In [1]: import numpy as np

In [2]: import numpy.linalg as la

In [3]: np.set_printoptions(precision=4, suppress=True, linewidth=120)

In [4]: rd = lambda a: np.round(a, 4) + 0

In [5]: other = np.array([[0], [2], [2]])

In [6]: basis = np.array([[-1, -2, 0]])

In [7]: K = other @ basis

In [8]: print(K)
[[ 0  0  0]
 [-2 -4  0]
 [-2 -4  0]]

In [9]: U, sig, Vt = la.svd(K)

In [10]: evecs = Vt[:(sig > 1e-8).sum()]

In [11]: rng = np.random.default_rng(148)

In [12]: x = K[1] + 4 * K[2] + rng.integers(2) * np.eye(3)[0]

In [13]: x
Out[13]: array([-10., -20.,   0.])

In [14]: print(rd(la.norm(x - evecs.T @ evecs @ x)))
0.0

In [15]: print(np.allclose(evecs.T @ evecs @ x, x))
True

In [16]: rank = la.matrix_rank(K)

In [17]: rank
Out[17]: np.int64(1)

In [18]: null = la.svd(K)[2][rank:].T

In [19]: [int(la.matrix_rank(np.delete(K, i, axis=0))) for i in range(3)]
Out[19]: [1, 1, 1]

In [20]: [int(la.matrix_rank(K[:i])) for i in range(1, len(K) + 1)]
Out[20]: [0, 1, 1]

In [21]: rd(null @ null.T)
Out[21]: 
array([[ 0.8, -0.4,  0. ],
       [-0.4,  0.2,  0. ],
       [ 0. ,  0. ,  1. ]])

In [22]: print(la.matrix_rank(K.T @ K), la.matrix_rank(K @ K.T))
1 1

In [23]: K @ null
Out[23]: 
array([[0., 0.],
       [0., 0.],
       [0., 0.]])

In [24]: null.shape
Out[24]: (3, 2)

In [25]: [int(la.matrix_rank(K[:, :j + 1])) for j in range(3)]
Out[25]: [1, 1, 1]

In [26]: x = np.array([4, 3, 3])

In [27]: h1 = np.maximum(K @ x, 0)

In [28]: np.maximum(K @ x, 0) - np.maximum(-K @ x, 0)
Out[28]: array([  0, -20, -20])

In [29]: np.tanh(K @ x)
Out[29]: array([ 0., -1., -1.])

In [30]: K.T @ h1
Out[30]: array([0, 0, 0])

In [31]: np.maximum(K @ (3 * x), 0)
Out[31]: array([0, 0, 0])

In [32]: K * (h1 > 1e-9)[:, None]
Out[32]: 
array([[0, 0, 0],
       [0, 0, 0],
       [0, 0, 0]])

In [33]: np.poly(K)
Out[33]: array([1., 4., 0., 0.])

In [34]: rd(la.det(K[::-1]))
Out[34]: np.float64(0.0)

In [35]: rd(la.det(K.T))
Out[35]: np.float64(0.0)

In [36]: rd(la.norm(K, 2) / la.norm(K))
Out[36]: np.float64(1.0)

In [37]: la.cond(K) > 100
Out[37]: np.True_

In [38]: X = np.loadtxt("out14.csv", delimiter=",")

In [39]: X
Out[39]: 
array([[ 3.3847,  0.2492,  0.099 ,  0.5118],
       [ 0.2492,  3.1111, -0.1368,  0.19  ],
       [ 0.099 , -0.1368,  2.2218, -0.4342],
       [ 0.5118,  0.19  , -0.4342,  3.2823]])

In [40]: evals, evecs = la.eig(X)

In [41]: print(rd(evals))
[4.     2.     3.     2.9999]

In [42]: rd(np.prod(evals))
Out[42]: np.float64(71.9976)

In [43]: evals, evecs = la.eigh(X)

In [44]: x = np.array([1, 1, 2, 3])

In [45]: rd(la.eigvalsh(X[1:, 1:]))
Out[45]: array([2.0625, 2.9999, 3.5527])

In [46]: x = np.ones(4)

In [47]: for _ in range(7):
    ...:     x = X @ x
    ...:     x /= la.norm(x)
    ...:     print(round(x @ X @ x, 4))
    ...: 
3.6859
3.8812
3.9515
3.9777
3.9887
3.994
3.9967

In [48]: rd(x)
Out[48]: array([ 0.6789,  0.3793, -0.1259,  0.616 ])

In [49]: rd(la.eigvalsh(X)[-1])
Out[49]: np.float64(4.0)

In [50]: other = np.array([[1, 3, 1, 2, 2],
    ...:     [2, 2, 2, 3, 1],
    ...:     [1, 2, 3, 1, 2],
    ...:     [1, 2, 0, 3, 0],
    ...:     [2, 1, 3, 0, 2]])

In [51]: J = np.tril(other)

In [52]: J
Out[52]: 
array([[1, 0, 0, 0, 0],
       [2, 2, 0, 0, 0],
       [1, 2, 3, 0, 0],
       [1, 2, 0, 3, 0],
       [2, 1, 3, 0, 2]])

In [53]: evals, evecs = la.eigh(X)

In [54]: rd(la.eigvalsh(X @ X))
Out[54]: array([ 4.    ,  8.9996,  8.9998, 16.    ])

In [55]: rd(la.svd(X, compute_uv=False))
Out[55]: array([4.    , 3.    , 2.9999, 2.    ])

In [56]: rd(evals)
Out[56]: array([2.    , 2.9999, 3.    , 4.    ])

In [57]: np.abs(evecs[:, -1]).round(6).argmax()
Out[57]: np.int64(0)

In [58]: print(rd(evecs.T @ X @ evecs))
[[2.     0.     0.     0.    ]
 [0.     2.9999 0.     0.    ]
 [0.     0.     3.     0.    ]
 [0.     0.     0.     4.    ]]

In [59]: rd(evecs.T @ evecs)
Out[59]: 
array([[1., 0., 0., 0.],
       [0., 1., 0., 0.],
       [0., 0., 1., 0.],
       [0., 0., 0., 1.]])

In [60]: rd(evecs @ np.diag(evals) @ evecs.T)
Out[60]: 
array([[ 3.3847,  0.2492,  0.099 ,  0.5118],
       [ 0.2492,  3.1111, -0.1368,  0.19  ],
       [ 0.099 , -0.1368,  2.2218, -0.4342],
       [ 0.5118,  0.19  , -0.4342,  3.2823]])

In [61]: r0 = np.array([1, 3, 1])

In [62]: np.correlate(J[3], J[1], "full")
Out[62]: array([0, 0, 0, 2, 6, 4, 6, 6, 0])

In [63]: np.polyval(r0, J[3])
Out[63]: array([ 5, 11,  1, 19,  1])

In [64]: np.convolve(J[3], r0)
Out[64]: array([1, 5, 7, 5, 9, 3, 0])

In [65]: print(np.cross(J[3, :3], J[1, :3]))
[ 0  0 -2]

In [66]: rd(np.abs(la.eigvals(J)).max())
Out[66]: np.float64(3.0)

In [67]: print(la.matrix_power(J, 4))
[[  1   0   0   0   0]
 [ 30  16   0   0   0]
 [140 130  81   0   0]
 [140 130   0  81   0]
 [235 230 195   0  16]]

In [68]: rd(la.det(J))
Out[68]: np.float64(36.0)

In [69]: (J - J.T) / 2
Out[69]: 
array([[ 0. , -1. , -0.5, -0.5, -1. ],
       [ 1. ,  0. , -1. , -1. , -0.5],
       [ 0.5,  1. ,  0. ,  0. , -1.5],
       [ 0.5,  1. ,  0. ,  0. ,  0. ],
       [ 1. ,  0.5,  1.5,  0. ,  0. ]])

In [70]: np.allclose(J @ J.T, J.T @ J)
Out[70]: False

In [71]: J @ J
Out[71]: 
array([[ 1,  0,  0,  0,  0],
       [ 6,  4,  0,  0,  0],
       [ 8, 10,  9,  0,  0],
       [ 8, 10,  0,  9,  0],
       [11, 10, 15,  0,  4]])

In [72]: r0 = np.array([3, 1, 2, 1, 1])

In [73]: other = J + np.outer(r0, np.eye(5)[3])

In [74]: print(rd(la.det(other) / la.det(J)), rd(1 + la.solve(J, r0)[3]))
2.0 2.0

In [75]: other
Out[75]: 
array([[1., 0., 0., 3., 0.],
       [2., 2., 0., 1., 0.],
       [1., 2., 3., 2., 0.],
       [1., 2., 0., 4., 0.],
       [2., 1., 3., 1., 2.]])

In [76]: r0, g = other[0], other[4]

In [77]: r0 @ r0
Out[77]: np.float64(10.0)

In [78]: p = (r0 @ g) / (r0 @ r0) * r0

In [79]: print(p)
[0.5 0.  0.  1.5 0. ]

In [80]: (g - p) @ r0
Out[80]: np.float64(0.0)

In [81]: arr = np.load("run11.npy")

In [82]: arr
Out[82]: 
array([[ 42, -17,  26,  10],
       [-17,  14,  -8, -17],
       [ 26,  -8,  20,   2],
       [ 10, -17,   2,  26]])

In [83]: evals, evecs = la.eigh(arr)

In [84]: np.unique(evals.round(6) + 0, return_counts=True)[1]
Out[84]: array([1, 1, 1, 1])

In [85]: rd(evals.sum()), np.trace(arr)
Out[85]: (np.float64(102.0), np.int64(102))

In [86]: U, sig, Vt = la.svd(arr)

In [87]: rd(sig)
Out[87]: array([71.0155, 28.8485,  2.136 ,  0.    ])

In [88]: other = U[:, :3] @ np.diag(sig[:3]) @ Vt[:3]

In [89]: la.matrix_rank(arr, rtol=0.05)
Out[89]: np.int64(2)

In [90]: rd(la.norm(arr - other) / la.norm(arr))
Out[90]: np.float64(0.0)

In [91]: print(la.lstsq(arr[:-1].T, arr[-1])[2])
3

In [92]: w1 = np.array([[2, 9, -6, 9], [-8, -8, -4, -9], [-1, -4, 9, -8], [7, 1, -1, 0]])

In [93]: beta = np.array([-2, -3, 2, 2])

In [94]: H = np.maximum(arr @ w1 + beta, 0)

In [95]: H
Out[95]: 
array([[262, 417,  42, 325],
       [  0,   0,   0,   0],
       [108, 217,  56, 148],
       [334, 241,   2, 229]])

In [96]: la.matrix_rank(H)
Out[96]: np.int64(3)

In [97]: basis = np.array([[-1, 0], [-2, -1], [0, 1], [-2, 1]])

In [98]: (H @ basis).round(6).argmax(axis=1)
Out[98]: array([1, 0, 1, 1])

In [99]: H @ basis
Out[99]: 
array([[-1746,   -50],
       [    0,     0],
       [ -838,   -13],
       [-1274,   -10]])

In [100]: A = np.load("arr.npy")

In [101]: print(A)
[[-0.1519 -0.5014 -0.2034  1.8888]
 [ 4.3155  0.4392 -2.2232 -0.3203]
 [ 0.1888  0.4798 -1.2433  3.7527]
 [-3.7367  1.1879  0.936  -4.8592]
 [-5.1072  0.8618 -2.5244 -3.8366]
 [-0.4279 -0.049  -0.5053  0.3254]
 [ 2.5927 -0.1942  1.2146  1.5991]
 [ 3.6869 -1.3677 -0.381   4.8247]
 [-1.9235  1.7039 -0.1504 -3.426 ]
 [ 3.1711  1.7339 -3.7299 -2.3224]
 [ 3.9427  2.2957 -2.4906  1.8077]
 [ 0.7427 -1.7181  0.3159 -1.3852]
 [ 4.5509 -1.7555  0.4252  0.7623]
 [-2.5084  3.6717 -0.0322 -1.0598]
 [ 0.3558 -0.6927  2.2435  3.3412]
 [-2.7307 -0.2502  1.736  -1.3949]
 [-1.89    1.1799  1.6916 -1.7745]
 [ 3.7686  0.6659  0.1956  1.8419]
 [-4.3843 -0.8429  0.2673 -2.5032]
 [-1.4608 -1.3221  2.2867  1.4859]
 [-0.4086 -0.8886 -1.4153 -2.3933]
 [ 6.1644  0.0823 -5.1122 -0.7653]
 [ 2.8809 -0.3392 -0.6622  2.1559]
 [ 1.6681  0.1518  0.1909  1.5393]
 [-0.2572 -1.4591  2.3207  1.7776]]

In [102]: cen = A - A.mean(axis=0)

In [103]: evecs = la.svd(cen)[2][:2]

In [104]: other = cen - cen @ evecs.T @ evecs

In [105]: rd(np.diag(evecs.T @ evecs))
Out[105]: array([0.7724, 0.0863, 0.4741, 0.6672])

In [106]: rd((cen @ evecs.T).std(axis=0))
Out[106]: array([3.4719, 2.3537])

In [107]: np.allclose(K[:-1].T @ la.lstsq(K[:-1].T, K[-1])[0], K[-1])
Out[107]: True

In [108]: np.unique(K.round(6), axis=0).shape
Out[108]: (2, 3)

In [109]: hat = A @ la.solve(A.T @ A, A.T)

In [110]: rd(np.trace(hat))
Out[110]: np.float64(4.0)

In [111]: rd(hat @ A[:, 3])
Out[111]: 
array([ 1.8888, -0.3203,  3.7527, -4.8592, -3.8366,  0.3254,  1.5991,  4.8247, -3.426 , -2.3224,  1.8077, -1.3852,
        0.7623, -1.0598,  3.3412, -1.3949, -1.7745,  1.8419, -2.5032,  1.4859, -2.3933, -0.7653,  2.1559,  1.5393,
        1.7776])

In [112]: E = np.load("w.npy")

In [113]: E
Out[113]: 
array([[ 23,  -2, -10,   5],
       [ -2,  17,  15, -15],
       [-10,  15,  23, -19],
       [  5, -15, -19,  18]])

In [114]: evals, evecs = la.eigh(E)

In [115]: x = np.array([1, 3, 0, 2])

In [116]: rd(evecs * np.abs(evals) @ evecs.T)
Out[116]: 
array([[ 23.,  -2., -10.,   5.],
       [ -2.,  17.,  15., -15.],
       [-10.,  15.,  23., -19.],
       [  5., -15., -19.,  18.]])

In [117]: np.abs(E).sum(axis=1).max(), rd(np.abs(evals).max())
Out[117]: (np.int64(67), np.float64(55.6271))

In [118]: rd(evecs * np.maximum(evals, 0) @ evecs.T)
Out[118]: 
array([[ 23.,  -2., -10.,   5.],
       [ -2.,  17.,  15., -15.],
       [-10.,  15.,  23., -19.],
       [  5., -15., -19.,  18.]])

In [119]: x @ E @ x
Out[119]: np.int64(76)
